% python3 -q
>>> import numpy as np
>>> from numpy import linalg as LA
>>> np.set_printoptions(precision=2, suppress=True, linewidth=120)
>>> data = np.loadtxt("test0.csv", delimiter=",")
>>> data
array([[ -3.,  -3.,  -3.,  -3.,  -3.,  -3.,  -3.,  -3.],
       [ -3.,  -6.,  -6.,  -6.,  -6.,  -6.,  -6.,  -6.],
       [ -3.,  -6.,  -9.,  -9.,  -9.,  -9.,  -9.,  -9.],
       [ -3.,  -6.,  -9., -12., -12., -12., -12., -12.],
       [ -3.,  -6.,  -9., -12., -15., -15., -15., -15.],
       [ -3.,  -6.,  -9., -12., -15., -18., -18., -18.],
       [ -3.,  -6.,  -9., -12., -15., -18., -21., -21.],
       [ -3.,  -6.,  -9., -12., -15., -18., -21., -24.]])
>>> w, vecs = LA.eigh(data)
>>> np.round(vecs.T @ vecs, 2) + 0
array([[1., 0., 0., 0., 0., 0., 0., 0.],
       [0., 1., 0., 0., 0., 0., 0., 0.],
       [0., 0., 1., 0., 0., 0., 0., 0.],
       [0., 0., 0., 1., 0., 0., 0., 0.],
       [0., 0., 0., 0., 1., 0., 0., 0.],
       [0., 0., 0., 0., 0., 1., 0., 0.],
       [0., 0., 0., 0., 0., 0., 1., 0.],
       [0., 0., 0., 0., 0., 0., 0., 1.]])
>>> np.unique(w.round(6) + 0, return_counts=True)[1]
array([1, 1, 1, 1, 1, 1, 1, 1])
>>> (w > 1e-8).sum(), (w < -1e-8).sum()
(np.int64(0), np.int64(8))
>>> np.round(w.sum(), 2), np.trace(data)
(np.float64(-108.0), np.float64(-108.0))
>>> np.round(vecs.T @ data @ vecs, 2) + 0
array([[-88.1 ,   0.  ,   0.  ,   0.  ,   0.  ,   0.  ,   0.  ,   0.  ],
       [  0.  , -10.01,   0.  ,   0.  ,   0.  ,   0.  ,   0.  ,   0.  ],
       [  0.  ,   0.  ,  -3.77,   0.  ,   0.  ,   0.  ,   0.  ,   0.  ],
       [  0.  ,   0.  ,   0.  ,  -2.07,   0.  ,   0.  ,   0.  ,   0.  ],
       [  0.  ,   0.  ,   0.  ,   0.  ,  -1.37,   0.  ,   0.  ,   0.  ],
       [  0.  ,   0.  ,   0.  ,   0.  ,   0.  ,  -1.04,   0.  ,   0.  ],
       [  0.  ,   0.  ,   0.  ,   0.  ,   0.  ,   0.  ,  -0.86,   0.  ],
       [  0.  ,   0.  ,   0.  ,   0.  ,   0.  ,   0.  ,   0.  ,  -0.78]])
>>> LA.eigvalsh(data + -1 * np.eye(8))
array([-89.1 , -11.01,  -4.77,  -3.07,  -2.37,  -2.04,  -1.86,  -1.78])
>>> LA.svd(data, compute_uv=False)
array([88.1 , 10.01,  3.77,  2.07,  1.37,  1.04,  0.86,  0.78])
>>> T = np.stack([data, 3 * data, data[::-1]])
>>> LA.matrix_rank(T)
array([8, 8, 8])
>>> T.shape
(3, 8, 8)
>>> LA.matrix_rank(T.reshape(3, -1))
np.int64(2)
>>> np.einsum("bij,cij->bc", T, T)
array([[ 7884., 23652.,  5580.],
       [23652., 70956., 16740.],
       [ 5580., 16740.,  7884.]])
>>> LA.norm(T, axis=(1, 2))
array([ 88.79, 266.38,  88.79])
>>> print((T @ data.T).shape)
(3, 8, 8)
>>> rng = np.random.default_rng(309)
>>> lab = rng.permutation(8)
>>> lab
array([5, 3, 6, 4, 2, 7, 0, 1])
>>> M2 = data[lab][:, lab]
>>> np.trace(M2)
np.float64(-108.0)
>>> np.round(LA.det(M2), 2), round(LA.det(data[lab]), 2)
(np.float64(6561.0), np.float64(-6561.0))
>>> np.allclose(M2, data)
False
>>> print(np.diag(M2))
[-18. -12. -21. -15.  -9. -24.  -3.  -6.]
>>> M2 = data[0, 0] * data[1:] - np.outer(data[1:, 0], data[0])
>>> print(M2)
[[ 0.  9.  9.  9.  9.  9.  9.  9.]
 [ 0.  9. 18. 18. 18. 18. 18. 18.]
 [ 0.  9. 18. 27. 27. 27. 27. 27.]
 [ 0.  9. 18. 27. 36. 36. 36. 36.]
 [ 0.  9. 18. 27. 36. 45. 45. 45.]
 [ 0.  9. 18. 27. 36. 45. 54. 54.]
 [ 0.  9. 18. 27. 36. 45. 54. 63.]]
>>> LA.matrix_rank(M2), LA.matrix_rank(data)
(np.int64(7), np.int64(8))
>>> X = np.load("dump.npy")
>>> X
array([[ 0.9 , -0.5 , -1.1 , -0.7 , -0.3 , -0.91, -0.9 ],
       [-0.6 ,  1.8 ,  0.5 ,  0.8 , -0.2 ,  0.53, -0.9 ],
       [-1.4 , -1.2 ,  1.1 , -0.4 ,  1.1 ,  1.44, -0.1 ],
       [ 2.6 ,  0.5 , -0.6 , -0.2 ,  0.6 , -2.73,  0.  ],
       [ 0.7 ,  2.1 ,  0.  ,  0.6 ,  0.  , -0.6 ,  0.3 ],
       [-0.6 ,  0.7 ,  0.2 , -0.7 ,  0.5 ,  0.75,  0.7 ],
       [ 1.5 , -2.4 ,  0.  , -1.  , -1.1 , -1.71, -0.6 ],
       [ 1.2 ,  0.1 ,  1.8 , -0.5 , -1.2 , -1.32,  0.7 ],
       [-1.5 ,  0.9 , -0.6 ,  0.  ,  0.1 ,  1.57, -0.7 ],
       [ 0.2 ,  2.8 , -0.2 ,  0.4 , -1.2 , -0.37, -0.4 ],
       [-0.2 ,  1.3 ,  1.  , -1.7 ,  1.6 ,  0.28, -0.7 ],
       [-0.1 , -2.6 , -0.3 , -0.1 ,  0.9 ,  0.17, -3.1 ],
       [-0.5 ,  0.8 , -0.4 , -0.5 , -0.2 ,  0.36, -0.3 ],
       [-2.1 ,  0.2 ,  1.1 ,  1.  ,  2.2 ,  2.11, -1.3 ],
       [-0.2 , -0.5 , -0.4 , -0.9 , -0.3 ,  0.28,  0.1 ],
       [ 1.7 ,  0.7 , -1.7 ,  0.8 , -1.4 , -1.57,  0.4 ],
       [-0.5 , -1.5 ,  0.6 ,  0.  ,  2.2 ,  0.41,  0.1 ],
       [ 0.3 , -2.  , -1.3 , -0.2 , -0.6 , -0.17, -0.4 ]])
>>> lab = X[:, 0] > np.median(X[:, 0])
>>> f = X[lab].mean(axis=0) - X[~lab].mean(axis=0)
>>> f
array([ 1.84, -0.42, -0.72,  0.17, -1.26, -1.88, -0.1 ])
>>> ((X - X.mean(axis=0)) @ f > 0).astype(int)
array([1, 0, 0, 1, 1, 0, 1, 1, 0, 1, 0, 0, 0, 0, 0, 1, 0, 1])
>>> np.argsort(-np.abs(f).round(6), kind="stable")
array([5, 0, 4, 2, 1, 3, 6])
>>> print(lab.astype(int))
[1 0 0 1 1 0 1 1 0 1 0 1 0 0 0 1 0 1]
>>> U, s, VT = LA.svd(X, full_matrices=False)
>>> U.shape, s.shape, VT.shape
((18, 7), (7,), (7, 7))
>>> np.round(VT @ VT.T, 2) + 0
array([[1., 0., 0., 0., 0., 0., 0.],
       [0., 1., 0., 0., 0., 0., 0.],
       [0., 0., 1., 0., 0., 0., 0.],
       [0., 0., 0., 1., 0., 0., 0.],
       [0., 0., 0., 0., 1., 0., 0.],
       [0., 0., 0., 0., 0., 1., 0.],
       [0., 0., 0., 0., 0., 0., 1.]])
>>> s
array([7.99, 6.67, 3.98, 3.71, 2.8 , 2.58, 0.28])
>>> np.round(U.T @ U, 2) + 0
array([[1., 0., 0., 0., 0., 0., 0.],
       [0., 1., 0., 0., 0., 0., 0.],
       [0., 0., 1., 0., 0., 0., 0.],
       [0., 0., 0., 1., 0., 0., 0.],
       [0., 0., 0., 0., 1., 0., 0.],
       [0., 0., 0., 0., 0., 1., 0.],
       [0., 0., 0., 0., 0., 0., 1.]])
>>> print(s / s[0])
[1.   0.83 0.5  0.47 0.35 0.32 0.03]
>>> round(float(np.sqrt((s ** 2).sum())), 2), round(LA.norm(X), 2)
(12.35, np.float64(12.35))
>>> x0 = np.array([1, 2, 0, 1, 2, 1, 2])
>>> y = X @ x0
>>> np.round(LA.lstsq(X, y)[0], 2) + 0
array([1., 2., 0., 1., 2., 1., 2.])
>>> np.round(LA.solve(X.T @ X, X.T @ y), 2) + 0
array([1., 2., 0., 1., 2., 1., 2.])
>>> np.round(LA.pinv(X) @ X, 2) + 0
array([[1., 0., 0., 0., 0., 0., 0.],
       [0., 1., 0., 0., 0., 0., 0.],
       [0., 0., 1., 0., 0., 0., 0.],
       [0., 0., 0., 1., 0., 0., 0.],
       [0., 0., 0., 0., 1., 0., 0.],
       [0., 0., 0., 0., 0., 1., 0.],
       [0., 0., 0., 0., 0., 0., 1.]])
>>> y = y + 0.05 * rng.normal(size=18)
>>> y
array([-4.12,  2.09, -0.71,  1.79,  5.47,  3.31, -9.43, -1.39,  0.56,  2.61,  2.81, -9.59,  0.04,  3.28, -2.24,  0.36,
        1.58, -6.01])
>>> beta, *_ = LA.lstsq(X, y)
>>> beta
array([1.05, 1.99, 0.01, 1.  , 2.01, 1.06, 2.  ])
>>> beta.round()
array([1., 2., 0., 1., 2., 1., 2.])
>>> np.round(X.T @ (y - X @ beta), 2) + 0
array([0., 0., 0., 0., 0., 0., 0.])
>>> Ac = (X - X.mean(axis=0)) / X.std(axis=0)
>>> Ac.std(axis=0)
array([1., 1., 1., 1., 1., 1., 1.])
>>> beta = LA.lstsq(np.delete(Ac, 4, axis=1), Ac[:, 4])[0]
>>> beta.round(2) + 0
array([ 1.8 , -0.13,  0.4 ,  0.  ,  2.16, -0.19])
>>> round(1 - np.var(Ac[:, 4] - np.delete(Ac, 4, axis=1) @ beta), 2)
np.float64(0.46)
>>> J = np.load("x.npy")
>>> print(J)
[[-1.1 -1.1  0.1]
 [ 0.7  0.5 -1.3]
 [-0.5 -1.  -1.2]
 [-0.1 -1.2 -1.2]
 [-0.5  0.2 -0.4]
 [-1.1  1.9 -1.6]
 [-0.2 -0.3  0.2]
 [ 2.   0.9  2. ]
 [ 0.3 -1.   0.1]
 [-1.3  0.5 -1.2]
 [ 0.7  0.7 -0.8]
 [ 0.2  0.3  1. ]
 [ 0.   1.1  0.2]
 [-0.6 -1.4  1. ]
 [-1.   1.5 -5. ]
 [-0.7 -2.5  0.5]]
>>> lab = J[:, 2] > np.median(J[:, 2])
>>> f = J[lab].mean(axis=0) - J[~lab].mean(axis=0)
>>> print(np.argsort(-np.abs(f).round(6), kind="stable"))
[2 1 0]
>>> lab.astype(int)
array([1, 0, 0, 0, 0, 0, 1, 1, 1, 0, 0, 1, 1, 1, 0, 1])
>>> Ac = J - J.mean(axis=0)
>>> U, s, VT = LA.svd(Ac, full_matrices=False)
>>> print((np.sign(U[:, 0]) == np.sign(U[0, 0])).astype(int))
[1 0 0 0 0 0 1 1 1 0 0 1 1 1 0 1]
>>> np.abs(VT[0]).argmax()
np.int64(2)
>>> print(s ** 2 / (s ** 2).sum())
[0.63 0.28 0.08]
>>> round((s ** 2).sum() ** 2 / (s ** 4).sum(), 2)
np.float64(2.04)
>>> np.abs(VT[-1])
array([0.84, 0.38, 0.38])
>>> s
array([6.66, 4.47, 2.38])
>>> LA.matrix_rank(Ac)
np.int64(3)
